>>> import numpy as np
>>> from numpy import linalg as LA
>>> np.set_printoptions(precision=3, suppress=True, linewidth=100, floatmode="fixed")
>>> tidy = lambda a: np.round(a, 3) + 0
>>> feats = np.array([[0, 2, 0, 2], [-2, 0, -2, 0], [0, 2, 0, 2], [-2, 0, -2, 0]])
>>> # skew-symmetric
>>> Uu, sig, VT = LA.svd(feats)
>>> np.argmax(sig[:-1] / (sig[1:] + 1e-6)) + 1
np.int64(2)
>>> B = Uu[:, :2] @ np.diag(sig[:2]) @ VT[:2]
>>> tidy(LA.norm(feats - B) / LA.norm(feats))
np.float64(0.0)
>>> tidy(np.abs(feats - B).max())
np.float64(0.0)
>>> LA.matrix_rank(B)
np.int64(2)
>>> LA.matrix_rank(feats, rtol=0.05)
np.int64(2)
>>> A = np.loadtxt("case14.csv", delimiter=",")
>>> A
array([[ -9.000,   1.000,  -2.000,   0.000],
       [  1.000,   9.000,  -4.000,  -8.000],
       [  7.000,   2.000,   0.000,   1.000],
       [ -4.000,   0.000,  -3.000,   5.000],
       [  9.000,   7.000,  -8.000,  -7.000],
       [ -5.000,  37.000, -18.000, -32.000]])
>>> # row 5 dominates
>>> P = A @ LA.solve(A.T @ A, A.T)
>>> tidy((np.eye(6) - P) @ A)
array([[0.000, 0.000, 0.000, 0.000],
       [0.000, 0.000, 0.000, 0.000],
       [0.000, 0.000, 0.000, 0.000],
       [0.000, 0.000, 0.000, 0.000],
       [0.000, 0.000, 0.000, 0.000],
       [0.000, 0.000, 0.000, 0.000]])
>>> tidy(P @ A[:, 0])
array([-9.000,  1.000,  7.000, -4.000,  9.000, -5.000])
>>> tidy(np.diag(P))
array([0.439, 0.077, 0.715, 0.841, 0.985, 0.944])
>>> tidy(LA.eigvalsh(P))
array([0.000, 0.000, 1.000, 1.000, 1.000, 1.000])
>>> tidy(np.trace(P))
np.float64(4.0)
>>> B = np.c_[A[:, :1] @ np.array([[5]]), np.array([3, 8, 4, 3, 2, 9])]
>>> B
array([[-45.000,   3.000],
       [  5.000,   8.000],
       [ 35.000,   4.000],
       [-20.000,   3.000],
       [ 45.000,   2.000],
       [-25.000,   9.000]])
>>> LA.matrix_rank(B)
np.int64(2)
>>> tidy(LA.lstsq(A, B[:, 0])[0])
array([5.000, 0.000, 0.000, 0.000])
>>> tidy(LA.norm(LA.qr(A)[0].T @ B, axis=0) ** 2 / ((B ** 2).sum(axis=0) + 1e-12))
array([1.000, 0.781])
>>> M = np.loadtxt("sample18.csv", delimiter=",")
>>> M
array([[ 0.158,  0.384, -0.699, -0.285, -1.092,  0.192, -0.055,  1.204,  0.255],
       [ 0.000,  0.085, -0.402, -0.080,  0.006, -0.154,  0.170,  0.568,  0.022],
       [-0.723,  0.034,  1.458,  0.062,  0.642, -0.139, -0.309, -3.402, -0.719],
       [ 0.361, -0.737,  1.201, -0.462, -0.919, -0.245,  0.721,  0.199,  0.571],
       [-0.092,  0.376, -0.544, -0.023, -0.414,  0.190, -0.233,  0.149, -0.074],
       [ 0.478,  0.030, -0.109, -0.337, -0.856, -0.034,  0.192,  1.177,  0.472],
       [ 0.332, -0.142,  0.589, -0.248, -0.437, -0.350,  0.336,  0.894,  0.486],
       [ 0.062,  0.711, -0.978, -0.137, -0.602, -0.164, -0.285,  1.569,  0.105]])
>>> tidy(LA.norm(M[0], 1)), tidy(LA.norm(M[0], np.inf))
(np.float64(4.324), np.float64(1.204))
>>> tidy(LA.norm(M, axis=1))
array([1.868, 0.742, 3.908, 2.030, 0.858, 1.653, 1.414, 2.104])
>>> tidy(LA.norm(M) ** 2 / LA.norm(M, 2) ** 2)
np.float64(1.333)
>>> E = np.load("run17.npy")
>>> tidy(E)
array([[ 0.907, -0.151,  0.020, -0.052, -0.233, -0.065],
       [-0.151,  0.655, -0.041, -0.337, -0.296,  0.012],
       [ 0.020, -0.041,  0.942, -0.175,  0.110,  0.100],
       [-0.052, -0.337, -0.175,  0.330,  0.078,  0.261],
       [-0.233, -0.296,  0.110,  0.078,  0.350, -0.259],
       [-0.065,  0.012,  0.100,  0.261, -0.259,  0.816]])
>>> x = np.array([2, 0, 1, -2, 2, 0])
>>> a = np.maximum(E @ x, 0)
>>> tidy(E.T @ a)
array([ 1.320, -0.342,  1.512, -0.333, -0.106,  0.011])
>>> tidy(np.tanh(E @ x))
array([ 0.900, -0.256,  0.914, -0.655,  0.186, -0.790])
>>> np.flatnonzero(a > 1e-9)
array([0, 2, 4])
>>> evals, evecs = LA.eigh(E)
>>> tidy(evecs.T @ E @ evecs)
array([[0.000, 0.000, 0.000, 0.000, 0.000, 0.000],
       [0.000, 0.000, 0.000, 0.000, 0.000, 0.000],
       [0.000, 0.000, 1.000, 0.000, 0.000, 0.000],
       [0.000, 0.000, 0.000, 1.000, 0.000, 0.000],
       [0.000, 0.000, 0.000, 0.000, 1.000, 0.000],
       [0.000, 0.000, 0.000, 0.000, 0.000, 1.000]])
>>> tidy(evals)
array([0.000, 0.000, 1.000, 1.000, 1.000, 1.000])
>>> tidy(evecs @ np.diag(evals) @ evecs.T)
array([[ 0.907, -0.151,  0.020, -0.052, -0.233, -0.065],
       [-0.151,  0.655, -0.041, -0.337, -0.296,  0.012],
       [ 0.020, -0.041,  0.942, -0.175,  0.110,  0.100],
       [-0.052, -0.337, -0.175,  0.330,  0.078,  0.261],
       [-0.233, -0.296,  0.110,  0.078,  0.350, -0.259],
       [-0.065,  0.012,  0.100,  0.261, -0.259,  0.816]])
>>> evals.sum(), np.trace(E)
(np.float64(4.0), np.float64(4.0))
>>> F = np.load("test12.npy")
>>> F
array([[ 0, -1,  0,  0],
       [ 3,  0,  0,  0],
       [ 0,  0,  0,  0],
       [ 0,  0,  0, -2]])
>>> # looks like rank 3
>>> (LA.matrix_power((F != 0) + (F.T != 0) + np.eye(4), 4) > 0).astype(int)
array([[1, 1, 0, 0],
       [1, 1, 0, 0],
       [0, 0, 1, 0],
       [0, 0, 0, 1]])
>>> tidy(np.sort(LA.eigvals(F).real))
array([-2.000,  0.000,  0.000,  0.000])
>>> (F != 0).astype(int)
array([[0, 1, 0, 0],
       [1, 0, 0, 0],
       [0, 0, 0, 0],
       [0, 0, 0, 1]])
>>> rk = LA.matrix_rank(feats)
>>> rk
np.int64(2)
>>> null = LA.svd(feats)[2][rk:].T
>>> [int(LA.matrix_rank(feats[:, :j + 1])) for j in range(4)]
[1, 2, 2, 2]
>>> np.allclose(feats @ null, 0)
True
>>> tidy(feats @ null)
array([[0.000, 0.000],
       [0.000, 0.000],
       [0.000, 0.000],
       [0.000, 0.000]])
>>> tidy(LA.det(F))
np.float64(0.0)
>>> (F + F.T) / 2
array([[ 0.000,  1.000,  0.000,  0.000],
       [ 1.000,  0.000,  0.000,  0.000],
       [ 0.000,  0.000,  0.000,  0.000],
       [ 0.000,  0.000,  0.000, -2.000]])
>>> np.allclose(F @ F.T, F.T @ F)
False
>>> tidy(np.sort(np.abs(LA.eigvals(F))))
array([0.000, 1.732, 1.732, 2.000])
>>> tidy(np.abs(LA.eigvals(F)).max())
np.float64(2.0)
>>> np.trace(F)
np.int64(-2)
>>> data = np.loadtxt("m.csv", delimiter=",")
>>> data
array([[ 4.000,  8.000,  3.000,  2.000,  2.000,  8.000,  4.000,  4.000,  9.000],
       [ 4.000,  9.000,  8.000,  0.000,  7.000,  6.000,  7.000,  4.000,  2.000],
       [ 1.000,  3.000,  3.000,  7.000,  8.000,  3.000,  8.000,  5.000,  6.000],
       [24.000, 53.000, 43.000,  2.000, 37.000, 38.000, 39.000, 24.000, 19.000]])
>>> x = np.array([-1, -2, 2, 1])
>>> tidy(LA.det(feats))
np.float64(0.0)
>>> tidy(LA.svd(feats, compute_uv=False))
array([4.000, 4.000, 0.000, 0.000])
>>> O = LA.solve(np.eye(4) - feats, np.eye(4) + feats)
>>> tidy(LA.det(O))
np.float64(1.0)
